$ python -q
>>> import numpy as np
>>> from numpy import linalg as LA
>>> np.set_printoptions(precision=3, suppress=True, linewidth=140, sign=" ")
>>> W0 = np.loadtxt("data.csv", delimiter=",")
>>> W0
array([[ 3.,  0., -1.,  5.,  4.,  2.,  0.,  2.,  2.,  4., -5.],
       [ 0.,  3., -3.,  2., -3., -2.,  4., -3., -2., -5., -1.],
       [ 0.,  0.,  3., -1.,  0., -4.,  5.,  2., -1.,  5., -2.],
       [ 0.,  0.,  0.,  2., -3.,  5.,  0., -5., -5.,  4., -1.],
       [ 0.,  0.,  0.,  0., -4., -4., -4., -1.,  5.,  5.,  4.],
       [ 0.,  0.,  0.,  0.,  0.,  5.,  2.,  1.,  4., -3.,  0.],
       [ 0.,  0.,  0.,  0.,  0.,  0., -3.,  3.,  5.,  1.,  3.],
       [ 0.,  0.,  0.,  0.,  0.,  0.,  0., -2.,  3., -1.,  3.],
       [ 0.,  0.,  0.,  0.,  0.,  0.,  0.,  0., -4., -5., -5.],
       [ 0.,  0.,  0.,  0.,  0.,  0.,  0.,  0.,  0., -4.,  1.],
       [ 0.,  0.,  0.,  0.,  0.,  0.,  0.,  0.,  0.,  0., -3.]])
>>> u = np.array([1, -3, 3])
>>> np.correlate(W0[4], W0[1], "full")
array([  0.,   0.,   0.,   0.,   4.,  24.,  32.,  41.,   4., -24., -32., -37.,  15.,  -7., -11., -22., -20.,   8.,   3.,  12.,   0.])
>>> np.array([np.convolve(row, u, "same") for row in W0])
array([[ -9.,   8.,   8., -14.,   5.,   6.,   8.,  -4.,   4., -11.,  27.],
       [  3., -12.,  20., -18.,  13.,   1., -21.,  19.,  -8.,   8., -12.],
       [  0.,   3., -10.,  12.,  -7.,  17., -25.,   8.,  14., -20.,  21.],
       [  0.,   0.,   2.,  -9.,  20., -24.,  10.,  10.,   4., -28.,  15.],
       [  0.,   0.,   0.,  -4.,   8.,  -4.,  -1.,  -4., -13.,   4.,   3.],
       [  0.,   0.,   0.,   0.,   5., -13.,  10.,   7., -12.,  21.,  -9.],
       [  0.,   0.,   0.,   0.,   0.,  -3.,  12., -13.,  -5.,  15.,  -6.],
       [  0.,   0.,   0.,   0.,   0.,   0.,  -2.,   9., -16.,  15., -12.],
       [  0.,   0.,   0.,   0.,   0.,   0.,   0.,  -4.,   7.,  -2.,   0.],
       [  0.,   0.,   0.,   0.,   0.,   0.,   0.,   0.,  -4.,  13., -15.],
       [  0.,   0.,   0.,   0.,   0.,   0.,   0.,   0.,   0.,  -3.,   9.]])
>>> print(np.cross(W0[4, :3], W0[1, :3]))
[-0.  0.  0.]
>>> out = W0[0, 0] * W0[1:] - np.outer(W0[1:, 0], W0[0])
>>> out
array([[  0.,   9.,  -9.,   6.,  -9.,  -6.,  12.,  -9.,  -6., -15.,  -3.],
       [  0.,   0.,   9.,  -3.,   0., -12.,  15.,   6.,  -3.,  15.,  -6.],
       [  0.,   0.,   0.,   6.,  -9.,  15.,   0., -15., -15.,  12.,  -3.],
       [  0.,   0.,   0.,   0., -12., -12., -12.,  -3.,  15.,  15.,  12.],
       [  0.,   0.,   0.,   0.,   0.,  15.,   6.,   3.,  12.,  -9.,   0.],
       [  0.,   0.,   0.,   0.,   0.,   0.,  -9.,   9.,  15.,   3.,   9.],
       [  0.,   0.,   0.,   0.,   0.,   0.,   0.,  -6.,   9.,  -3.,   9.],
       [  0.,   0.,   0.,   0.,   0.,   0.,   0.,   0., -12., -15., -15.],
       [  0.,   0.,   0.,   0.,   0.,   0.,   0.,   0.,   0., -12.,   3.],
       [  0.,   0.,   0.,   0.,   0.,   0.,   0.,   0.,   0.,   0.,  -9.]])
>>> W0[:, 0] / W0[0, 0]
array([ 1.,  0.,  0.,  0.,  0.,  0.,  0.,  0.,  0.,  0.,  0.])
>>> np.flatnonzero(~out.round(6).any(axis=1))
array([], dtype=int64)
>>> Q, r_ = LA.qr(W0)
>>> np.abs(np.diag(r_))
array([ 3.,  3.,  3.,  2.,  4.,  5.,  3.,  2.,  4.,  4.,  3.])
>>> print(np.allclose(r_.T @ r_, W0.T @ W0))
True
>>> print(Q.T @ Q)
[[ 1.  0.  0.  0.  0.  0.  0.  0.  0.  0.  0.]
 [ 0.  1.  0.  0.  0.  0.  0.  0.  0.  0.  0.]
 [ 0.  0.  1.  0.  0.  0.  0.  0.  0.  0.  0.]
 [ 0.  0.  0.  1.  0.  0.  0.  0.  0.  0.  0.]
 [ 0.  0.  0.  0.  1.  0.  0.  0.  0.  0.  0.]
 [ 0.  0.  0.  0.  0.  1.  0.  0.  0.  0.  0.]
 [ 0.  0.  0.  0.  0.  0.  1.  0.  0.  0.  0.]
 [ 0.  0.  0.  0.  0.  0.  0.  1.  0.  0.  0.]
 [ 0.  0.  0.  0.  0.  0.  0.  0.  1.  0.  0.]
 [ 0.  0.  0.  0.  0.  0.  0.  0.  0.  1.  0.]
 [ 0.  0.  0.  0.  0.  0.  0.  0.  0.  0.  1.]]
>>> blk = np.stack([W0, -2 * W0, W0[::-1]])
>>> np.einsum("bij,cij->bc", blk, blk)
array([[  722., -1444.,   179.],
       [-1444.,  2888.,  -358.],
       [  179.,  -358.,   722.]])
>>> LA.matrix_rank(blk)
array([ 11,  11,  11])
>>> LA.matrix_rank(blk.reshape(3, -1))
np.int64(2)
>>> blk.shape
(3, 11, 11)
>>> E = np.load("out11.npy")
>>> print(E)
[[ 0.305  3.137 -0.792 -0.415]
 [-2.922  1.965 -4.407  0.484]
 [ 3.46   3.578 -0.204  0.827]
 [-0.267 -1.538 -1.138  0.121]
 [-3.236 -0.107 -1.693  2.253]
 [-0.101 -0.529 -0.341  0.856]
 [-0.72   1.962 -2.023  2.302]
 [ 1.71   4.97  -0.965  3.669]
 [-0.523 -2.548  1.392 -0.443]
 [ 1.64   0.634  2.985  1.013]
 [-0.652 -3.471  0.181  0.201]
 [ 2.086  0.117  0.194 -4.36 ]
 [-0.854  1.11  -1.113  2.663]
 [-1.987 -3.455 -0.906  0.761]
 [-2.373 -1.974  0.867  2.065]
 [-2.628 -0.369 -2.101  0.382]
 [-1.099 -0.984  1.98  -1.557]]
>>> Q, r_ = LA.qr(E)
>>> np.allclose(r_.T @ r_, E.T @ E)
True
>>> Q @ r_
array([[ 0.305,  3.137, -0.792, -0.415],
       [-2.922,  1.965, -4.407,  0.484],
       [ 3.46 ,  3.578, -0.204,  0.827],
       [-0.267, -1.538, -1.138,  0.121],
       [-3.236, -0.107, -1.693,  2.253],
       [-0.101, -0.529, -0.341,  0.856],
       [-0.72 ,  1.962, -2.023,  2.302],
       [ 1.71 ,  4.97 , -0.965,  3.669],
       [-0.523, -2.548,  1.392, -0.443],
       [ 1.64 ,  0.634,  2.985,  1.013],
       [-0.652, -3.471,  0.181,  0.201],
       [ 2.086,  0.117,  0.194, -4.36 ],
       [-0.854,  1.11 , -1.113,  2.663],
       [-1.987, -3.455, -0.906,  0.761],
       [-2.373, -1.974,  0.867,  2.065],
       [-2.628, -0.369, -2.101,  0.382],
       [-1.099, -0.984,  1.98 , -1.557]])
>>> Q.shape, r_.shape
((17, 4), (4, 4))
>>> round(float(np.trace(Q @ Q.T)), 3)
4.0
>>> E.ravel(order="F")
array([ 0.305, -2.922,  3.46 , -0.267, -3.236, -0.101, -0.72 ,  1.71 , -0.523,  1.64 , -0.652,  2.086, -0.854, -1.987, -2.373, -2.628,
       -1.099,  3.137,  1.965,  3.578, -1.538, -0.107, -0.529,  1.962,  4.97 , -2.548,  0.634, -3.471,  0.117,  1.11 , -3.455, -1.974,
       -0.369, -0.984, -0.792, -4.407, -0.204, -1.138, -1.693, -0.341, -2.023, -0.965,  1.392,  2.985,  0.181,  0.194, -1.113, -0.906,
        0.867, -2.101,  1.98 , -0.415,  0.484,  0.827,  0.121,  2.253,  0.856,  2.302,  3.669, -0.443,  1.013,  0.201, -4.36 ,  2.663,
        0.761,  2.065,  0.382, -1.557])
>>> blk = E.reshape(17, 2, -1)
>>> print(blk.transpose(1, 0, 2))
[[[ 0.305  3.137]
  [-2.922  1.965]
  [ 3.46   3.578]
  [-0.267 -1.538]
  [-3.236 -0.107]
  [-0.101 -0.529]
  [-0.72   1.962]
  [ 1.71   4.97 ]
  [-0.523 -2.548]
  [ 1.64   0.634]
  [-0.652 -3.471]
  [ 2.086  0.117]
  [-0.854  1.11 ]
  [-1.987 -3.455]
  [-2.373 -1.974]
  [-2.628 -0.369]
  [-1.099 -0.984]]

 [[-0.792 -0.415]
  [-4.407  0.484]
  [-0.204  0.827]
  [-1.138  0.121]
  [-1.693  2.253]
  [-0.341  0.856]
  [-2.023  2.302]
  [-0.965  3.669]
  [ 1.392 -0.443]
  [ 2.985  1.013]
  [ 0.181  0.201]
  [ 0.194 -4.36 ]
  [-1.113  2.663]
  [-0.906  0.761]
  [ 0.867  2.065]
  [-2.101  0.382]
  [ 1.98  -1.557]]]
>>> np.einsum("ihd,jhd->hij", blk, blk).shape
(2, 17, 17)
>>> blk[:, 0]
array([[ 0.305,  3.137],
       [-2.922,  1.965],
       [ 3.46 ,  3.578],
       [-0.267, -1.538],
       [-3.236, -0.107],
       [-0.101, -0.529],
       [-0.72 ,  1.962],
       [ 1.71 ,  4.97 ],
       [-0.523, -2.548],
       [ 1.64 ,  0.634],
       [-0.652, -3.471],
       [ 2.086,  0.117],
       [-0.854,  1.11 ],
       [-1.987, -3.455],
       [-2.373, -1.974],
       [-2.628, -0.369],
       [-1.099, -0.984]])
>>> blk.shape
(17, 2, 2)
